$ ipython --no-banner

In [1]: import numpy as np

In [2]: import numpy.linalg as la

In [3]: np.set_printoptions(precision=3, suppress=True, linewidth=100, legacy="1.25")

In [4]: def tidy(a):
   ...:     return np.round(a, 3) + 0
   ...: 

In [5]: m1 = np.load("test5.npy")

In [6]: m1
Out[6]: 
array([[ 0.789, -0.149,  0.827,  0.977,  0.901,  0.446,  0.766, -0.282,  0.903, -0.414,  0.641,
        -0.446],
       [ 0.995,  0.731,  0.947,  0.989,  0.981,  0.405,  0.959,  0.07 ,  0.99 ,  0.139,  0.67 ,
        -0.753],
       [ 0.894, -0.327,  0.896,  0.983,  0.978,  0.753,  0.907,  0.3  ,  0.98 , -0.647,  0.753,
        -0.664],
       [-0.986,  0.235, -0.988, -0.804, -0.999,  0.592, -0.984, -0.982, -0.999, -0.207, -0.149,
        -0.149],
       [ 0.993,  0.996, -0.485, -0.845, -0.864, -0.675,  0.139, -0.414, -0.47 ,  0.971, -0.629,
        -0.537],
       [-1.   , -0.976, -0.963, -0.991, -0.998, -0.958, -0.997, -0.778, -1.   , -0.119, -0.854,
         0.988],
       [ 0.912, -0.363,  0.585,  0.92 ,  0.975,  0.992,  0.938,  0.818,  0.989, -0.919,  0.872,
        -0.957],
       [-0.881, -0.658, -0.282, -0.217, -0.462, -0.245, -0.565, -0.254, -0.653, -0.282, -0.11 ,
         0.493],
       [ 0.31 , -0.47 ,  0.598,  0.998,  0.565,  0.93 ,  0.515, -0.919,  0.647, -0.862,  0.896,
        -0.797],
       [ 0.217,  0.139, -0.696, -0.953,  0.02 ,  0.862,  0.217,  0.915,  0.345, -0.38 , -0.08 ,
        -0.675],
       [ 1.   ,  0.986,  0.77 , -0.872,  0.994,  0.74 ,  0.993,  0.998,  0.999,  0.77 , -0.11 ,
        -0.949],
       [-0.923,  0.523, -0.95 , -0.989, -0.994, -0.749, -0.952, -0.611, -0.994,  0.711, -0.782,
         0.641],
       [-1.   , -0.995, -0.811, -0.995, -0.735, -0.811, -0.956,  0.856, -0.964, -0.67 , -0.774,
         0.975],
       [-1.   , -0.675, -0.963, -0.995, -0.999, -0.995, -0.998, -0.933, -1.   ,  0.814, -0.943,
         0.993],
       [-0.997, -0.949, -0.766, -0.971, -0.762, -0.523, -0.89 ,  0.572, -0.925, -0.493, -0.585,
         0.864],
       [ 0.994,  0.964,  0.493, -0.97 ,  0.808, -0.856,  0.821,  0.968,  0.901,  0.951, -0.77 ,
         0.02 ],
       [ 0.953,  0.953, -0.336,  0.977, -0.848,  0.885,  0.149, -0.983, -0.414,  0.11 ,  0.726,
        -0.933],
       [-0.129, -0.02 ,  0.   , -0.757,  0.11 , -0.592, -0.07 ,  0.578, -0.02 ,  0.371, -0.438,
         0.454],
       [-0.887, -0.523, -0.789, -0.478, -0.821,  0.766, -0.658, -0.336, -0.804, -0.647,  0.188,
        -0.291],
       [ 0.997,  0.954,  0.811,  0.336,  0.892, -0.544,  0.901,  0.611,  0.952,  0.856, -0.159,
        -0.47 ],
       [-1.   , -0.731, -0.978, -0.996, -0.999, -0.986, -0.998, -0.903, -1.   ,  0.675, -0.925,
         0.986],
       [-0.188, -0.446,  0.647,  0.995,  0.178,  0.254,  0.06 , -0.957,  0.04 , -0.537,  0.711,
        -0.129],
       [-0.995,  0.07 , -0.981, -0.188, -1.   , -0.08 , -0.993, -0.998, -1.   , -0.02 , -0.149,
         0.388],
       [-0.508, -0.876,  0.188,  0.837,  0.804,  0.963,  0.508,  0.422,  0.797, -0.938,  0.77 ,
        -0.711]])

In [7]: lab = m1[:, 9] > np.median(m1[:, 9])

In [8]: r0 = m1[lab].mean(axis=0) - m1[~lab].mean(axis=0)

In [9]: np.argsort(-np.abs(r0).round(6), kind="stable")
Out[9]: array([ 9,  5,  1, 10,  3,  4, 11,  0,  7,  8,  2,  6])

In [10]: tidy(r0)
Out[10]: 
array([ 0.268,  0.763, -0.17 , -0.549, -0.297, -0.782, -0.075, -0.212, -0.201,  1.102, -0.625,
        0.276])

In [11]: ((m1 - m1.mean(axis=0)) @ r0 > 0).astype(int)
Out[11]: array([0, 0, 0, 1, 1, 1, 0, 0, 0, 0, 1, 1, 1, 1, 1, 1, 0, 1, 0, 1, 1, 0, 1, 0])

In [12]: lab.astype(int)
Out[12]: array([0, 1, 0, 0, 1, 1, 0, 0, 0, 0, 1, 1, 0, 1, 0, 1, 1, 1, 0, 1, 1, 0, 1, 0])

In [13]: Q, evecs = la.qr(m1[:, :2])[0], la.qr(m1[:, 2:])[0]

In [14]: sig = la.svd(Q.T @ evecs, compute_uv=False)

In [15]: tidy(la.norm(Q @ Q.T - evecs @ evecs.T, 2))
Out[15]: 1.0

In [16]: tidy(sig)
Out[16]: array([0.989, 0.924])
